$ python -q
>>> import numpy as np
>>> np.set_printoptions(suppress=True, linewidth=200)
>>> arr = np.loadtxt("out18.csv", delimiter=",")
>>> arr
array([[ 0.76,  4.17,  3.76,  1.01, -1.12,  4.14, -5.65,  1.58,  2.58, -2.12, -1.71],
       [ 0.53,  4.02, -0.65, -1.36, -1.2 ,  0.34, -0.29,  0.68,  7.75,  3.97, -1.82],
       [ 3.12, -4.58,  0.1 ,  0.13, -1.47, -0.17,  2.99,  1.6 , -3.99, -3.75,  5.06],
       [-4.26, -7.32,  0.86,  1.91, -0.9 ,  4.  ,  0.51, -1.85, -0.61,  0.34, -1.71],
       [-5.56,  0.19,  2.85, -2.63, -4.33,  3.4 , -3.33,  0.3 , -2.72, -0.04,  2.26],
       [-3.32, -1.61, -0.17, -1.51, -2.36, -1.64, -3.37,  3.13, -4.04, -6.02,  1.46],
       [-0.52, -2.38, -0.24, -2.16, -5.3 , -1.96,  2.7 , -5.67,  1.  ,  3.74, -1.74],
       [-4.21,  4.62, -5.6 , -3.19,  0.2 , -3.83,  0.56, -0.45, -0.24, -2.05, -0.09],
       [-0.45,  4.4 , -0.46,  6.9 ,  2.35, -0.37,  1.27,  2.86, -3.1 ,  1.06,  2.55],
       [ 2.47, -1.62, -2.51,  4.74, -0.01,  3.12,  0.75,  6.17, -2.83, -1.82, -1.68],
       [ 3.44,  0.69,  1.16,  0.45, -1.2 ,  6.38, -3.16, -3.66,  0.74, -4.49,  0.1 ],
       [-2.85,  2.32,  2.27, -1.53, -1.05,  0.81, -3.4 ,  2.68, -1.41, -6.14, -4.34],
       [ 3.38,  1.25,  4.38, -0.63,  0.44,  2.15,  4.1 ,  3.27, -1.01, -4.96,  3.07],
       [-2.53, -0.67, -4.04,  0.57, -1.3 , -1.24, -0.43,  0.35,  5.63, -0.7 ,  6.38],
       [-5.53, -1.97,  0.35,  4.55,  1.94, -3.36, -0.96,  0.72, -0.3 , -0.71,  5.26],
       [-1.92, -2.79, -4.11,  1.89,  0.64,  0.58,  5.12,  2.42,  2.37,  4.32,  3.31],
       [-1.75, -1.82, -4.27,  4.8 , -0.26,  4.32,  1.79, -1.76, -5.01, -1.49,  0.07],
       [ 0.15, -4.96,  5.25, -1.68,  1.16,  1.3 , -5.28, -3.  ,  2.21,  0.31, -0.28],
       [ 3.18,  3.37,  0.34,  5.53,  2.18,  0.04,  1.33,  5.89,  0.05,  2.53,  0.46],
       [ 0.91, -5.23, -0.27,  4.85, -0.3 ,  0.01, -4.86,  1.17,  4.62, -0.48,  1.24],
       [ 1.  , -2.18, -1.31, -3.44, -0.95, -2.04, -3.05, -5.59,  0.21, -5.41, -2.4 ],
       [ 1.04,  5.36, -4.64,  2.03, -1.65, -3.31,  0.79, -2.99,  2.06,  3.04,  2.8 ],
       [ 0.66,  4.19, -2.66, -0.48, -0.11, -3.24, -4.52,  1.52,  2.53, -5.86, -0.81],
       [ 0.78, -3.35, -5.19,  2.55,  4.14,  2.97, -0.35,  4.  ,  1.19,  3.3 , -0.58],
       [ 0.24, -3.67,  3.29,  0.34, -0.52, -4.88,  5.28, -1.17, -1.52,  4.14,  1.65],
       [ 1.83, -3.66, -0.41, -0.43,  3.01, -1.03, -1.36,  6.5 , -0.45, -4.95,  1.98],
       [ 2.91, -3.19, -2.94, -1.9 , -1.64,  0.16, -1.23,  3.63, -3.33, -6.37, -0.03],
       [ 3.09, -3.94, -1.66, -5.77, -1.09,  1.17,  2.43,  3.32, -2.54, -0.57,  3.56],
       [-3.4 ,  0.  ,  0.39, -4.3 , -1.63, -5.89,  1.81, -2.02, -1.76, -3.25, -3.37],
       [-4.86, -3.36, -4.03,  2.04,  1.94, -0.53, -3.83,  0.53,  0.78, -4.87, -1.17],
       [-2.88, -1.53, -3.34,  1.13, -0.8 ,  4.9 , -3.01, -4.5 ,  4.65, -0.88, -0.73],
       [-1.42, -5.27, -0.38, -4.19, -1.77, -2.65,  0.62,  2.12, -0.24, -1.48,  5.93],
       [-5.07, -4.97, -2.87, -3.27,  0.48,  1.54, -1.41,  2.17, -2.58,  3.32,  1.91],
       [-5.41,  0.43, -2.53, -0.39,  6.04,  1.3 ,  0.73, -0.71, -1.13, -0.97, -4.74],
       [ 3.99, -4.29, -2.4 , -0.28,  1.82, -5.93,  0.84,  3.86,  0.54,  2.23, -0.71],
       [ 3.42,  0.75, -4.36,  0.08, -0.46,  1.03, -2.7 ,  3.24, -3.15, -1.44,  6.14],
       [ 3.48, -0.4 , -0.6 , -5.33, -1.57, -1.03,  1.04,  6.22,  2.53,  2.99, -0.56]])
>>> hat = arr @ np.linalg.solve(arr.T @ arr, arr.T)
>>> np.allclose(hat @ hat, hat)
True
>>> np.round(np.diag(hat), 2)
array([0.24, 0.29, 0.23, 0.29, 0.41, 0.25, 0.32, 0.28, 0.25, 0.33, 0.28, 0.27, 0.45, 0.37, 0.35, 0.28, 0.32, 0.36, 0.21, 0.36, 0.28, 0.29, 0.24, 0.27, 0.25, 0.23, 0.23, 0.26, 0.27, 0.24, 0.27, 0.23,
       0.35, 0.42, 0.32, 0.37, 0.32])
>>> round(np.trace(hat), 2)
np.float64(11.0)
>>> np.round(np.linalg.eigvalsh(hat), 2) + 0
array([0., 0., 0., 0., 0., 0., 0., 0., 0., 0., 0., 0., 0., 0., 0., 0., 0., 0., 0., 0., 0., 0., 0., 0., 0., 0., 1., 1., 1., 1., 1., 1., 1., 1., 1., 1., 1.])
>>> np.round(hat @ arr[:, 4], 2)
array([-1.12, -1.2 , -1.47, -0.9 , -4.33, -2.36, -5.3 ,  0.2 ,  2.35, -0.01, -1.2 , -1.05,  0.44, -1.3 ,  1.94,  0.64, -0.26,  1.16,  2.18, -0.3 , -0.95, -1.65, -0.11,  4.14, -0.52,  3.01, -1.64,
       -1.09, -1.63,  1.94, -0.8 , -1.77,  0.48,  6.04,  1.82, -0.46, -1.57])
>>> np.linalg.matrix_rank(np.eye(37) - hat)
np.int64(26)
>>> x = np.array([-1, 2, -1, 1, 0, 1, -2, -1, -1, -1, 1])
>>> target = arr @ x
>>> c, lr = np.zeros(11), 1 / np.linalg.norm(arr, 2) ** 2
>>> for i in range(30):
...     c -= lr * arr.T @ (arr @ c - target)
...     if i % 5 == 0: print(i, round(np.linalg.norm(arr @ c - target), 2))
... 
0 27.98
5 5.26
10 2.36
15 1.12
20 0.54
25 0.26
>>> c.round(2)
array([-1.  ,  2.  , -1.  ,  1.  , -0.01,  1.  , -1.99, -1.  , -0.99, -1.01,  1.  ])
>>> idx = arr[:, 4] > np.median(arr[:, 4])
>>> u = arr[idx].mean(axis=0) - arr[~idx].mean(axis=0)
>>> ((arr - arr.mean(axis=0)) @ u > 0).astype(int)
array([0, 0, 0, 0, 0, 0, 0, 0, 1, 1, 0, 0, 0, 1, 1, 1, 1, 0, 1, 1, 0, 0, 0, 1, 0, 1, 0, 0, 0, 1, 0, 0, 1, 1, 1, 1, 0])
>>> np.argsort(-np.abs(u).round(6), kind="stable")
array([ 4,  3,  7,  2,  8,  9, 10,  0,  6,  5,  1])
>>> M2 = np.c_[arr[:, :4] @ np.array([[1, 0, 1, 1], [0, -1, 2, 2], [2, -2, -1, 0], [-2, 0, 2, 1]]), np.array([2, 0, 2, 2, 0, 2, 1, 1, 2, 3, 1, 2, 3, 0, 3, 2, 3, 2, 0, 3, 3, 1, 2, 0, 2, 0, 3, 0, 3, 0, 0, 3, 1, 1, 1, 2, 0])]
>>> M2.round(2)
array([[  6.26, -11.69,   7.36,  10.11,   2.  ],
       [  1.95,  -2.72,   6.5 ,   7.21,   0.  ],
       [  3.06,   4.38,  -5.88,  -5.91,   2.  ],
       [ -6.36,   5.6 , -15.94, -16.99,   2.  ],
       [  5.4 ,  -5.89, -13.29,  -7.81,   0.  ],
       [ -0.64,   1.95,  -9.39,  -8.05,   2.  ],
       [  3.32,   2.86,  -9.36,  -7.44,   1.  ],
       [ -9.03,   6.58,   4.25,   1.84,   1.  ],
       [-15.17,  -3.48,  22.61,  15.25,   2.  ],
       [-12.03,   6.64,  11.22,   3.97,   3.  ],
       [  4.86,  -3.01,   4.56,   5.27,   1.  ],
       [  4.75,  -6.86,  -3.54,   0.26,   2.  ],
       [ 13.4 , -10.01,   0.24,   5.25,   3.  ],
       [-11.75,   8.75,   1.31,  -3.3 ,   0.  ],
       [-13.93,   1.27,  -0.72,  -4.92,   3.  ],
       [-13.92,  11.01,   0.39,  -5.61,   2.  ],
       [-19.89,  10.36,   8.48,  -0.59,   3.  ],
       [ 14.01,  -5.54, -18.38, -11.45,   2.  ],
       [ -7.2 ,  -4.05,  20.64,  15.45,   0.  ],
       [ -9.33,   5.77,   0.42,  -4.7 ,   3.  ],
       [  5.26,   4.8 ,  -8.93,  -6.8 ,   3.  ],
       [-12.3 ,   3.92,  20.46,  13.79,   1.  ],
       [ -3.7 ,   1.13,  10.74,   8.56,   2.  ],
       [-14.7 ,  13.73,   4.37,  -3.37,   0.  ],
       [  6.14,  -2.91,  -9.71,  -6.76,   2.  ],
       [  1.87,   4.48,  -5.94,  -5.92,   0.  ],
       [  0.83,   9.07,  -4.33,  -5.37,   3.  ],
       [ 11.31,   7.26, -14.67, -10.56,   0.  ],
       [  5.98,  -0.78, -12.39,  -7.7 ,   3.  ],
       [-17.  ,  11.42,  -3.47,  -9.54,   0.  ],
       [-11.82,   8.21,  -0.34,  -4.81,   0.  ],
       [  6.2 ,   6.03, -19.96, -16.15,   3.  ],
       [ -4.27,  10.71, -18.68, -18.28,   1.  ],
       [ -9.69,   4.63,  -2.8 ,  -4.94,   1.  ],
       [ -0.25,   9.09,  -2.75,  -4.87,   1.  ],
       [ -5.46,   7.97,   9.44,   5.  ,   2.  ],
       [ 12.94,   1.6 ,  -7.38,  -2.65,   0.  ]])
>>> np.round(np.linalg.norm(np.linalg.qr(arr)[0].T @ M2, axis=0) ** 2 / ((M2 ** 2).sum(axis=0) + 1e-12), 2)
array([1.  , 1.  , 1.  , 1.  , 0.43])
>>> data = np.load("arr.npy")
>>> data
array([[ 1,  1,  1,  1, -1, -1, -1, -1],
       [ 1,  1, -1, -1, -1, -1,  1,  1],
       [ 1,  1,  1,  1,  1,  1,  1,  1],
       [ 1, -1,  1, -1, -1,  1, -1,  1],
       [ 1, -1, -1,  1,  1, -1, -1,  1],
       [ 1, -1,  1, -1,  1, -1,  1, -1]])
>>> Uu, sig, vt = np.linalg.svd(data, full_matrices=False)
>>> Uu.shape, sig.shape, vt.shape
((6, 6), (6,), (6, 8))
>>> np.round(np.cumsum(sig ** 2) / np.sum(sig ** 2), 2)
array([0.17, 0.33, 0.5 , 0.67, 0.83, 1.  ])
>>> np.round(Uu.T @ data @ vt.T, 2) + 0
array([[2.83, 0.  , 0.  , 0.  , 0.  , 0.  ],
       [0.  , 2.83, 0.  , 0.  , 0.  , 0.  ],
       [0.  , 0.  , 2.83, 0.  , 0.  , 0.  ],
       [0.  , 0.  , 0.  , 2.83, 0.  , 0.  ],
       [0.  , 0.  , 0.  , 0.  , 2.83, 0.  ],
       [0.  , 0.  , 0.  , 0.  , 0.  , 2.83]])
>>> np.round(Uu.T @ Uu, 2) + 0
array([[1., 0., 0., 0., 0., 0.],
       [0., 1., 0., 0., 0., 0.],
       [0., 0., 1., 0., 0., 0.],
       [0., 0., 0., 1., 0., 0.],
       [0., 0., 0., 0., 1., 0.],
       [0., 0., 0., 0., 0., 1.]])
>>> np.round(sig / sig[0], 2)
array([1., 1., 1., 1., 1., 1.])
>>> M2 = data / np.sqrt((data ** 2).mean(axis=1, keepdims=True))
>>> data - data.mean(axis=1, keepdims=True)
array([[ 1.,  1.,  1.,  1., -1., -1., -1., -1.],
       [ 1.,  1., -1., -1., -1., -1.,  1.,  1.],
       [ 0.,  0.,  0.,  0.,  0.,  0.,  0.,  0.],
       [ 1., -1.,  1., -1., -1.,  1., -1.,  1.],
       [ 1., -1., -1.,  1.,  1., -1., -1.,  1.],
       [ 1., -1.,  1., -1.,  1., -1.,  1., -1.]])
>>> M2[1]
array([ 1.,  1., -1., -1., -1., -1.,  1.,  1.])
>>> np.linalg.matrix_rank(data - data.mean(axis=1, keepdims=True))
np.int64(5)
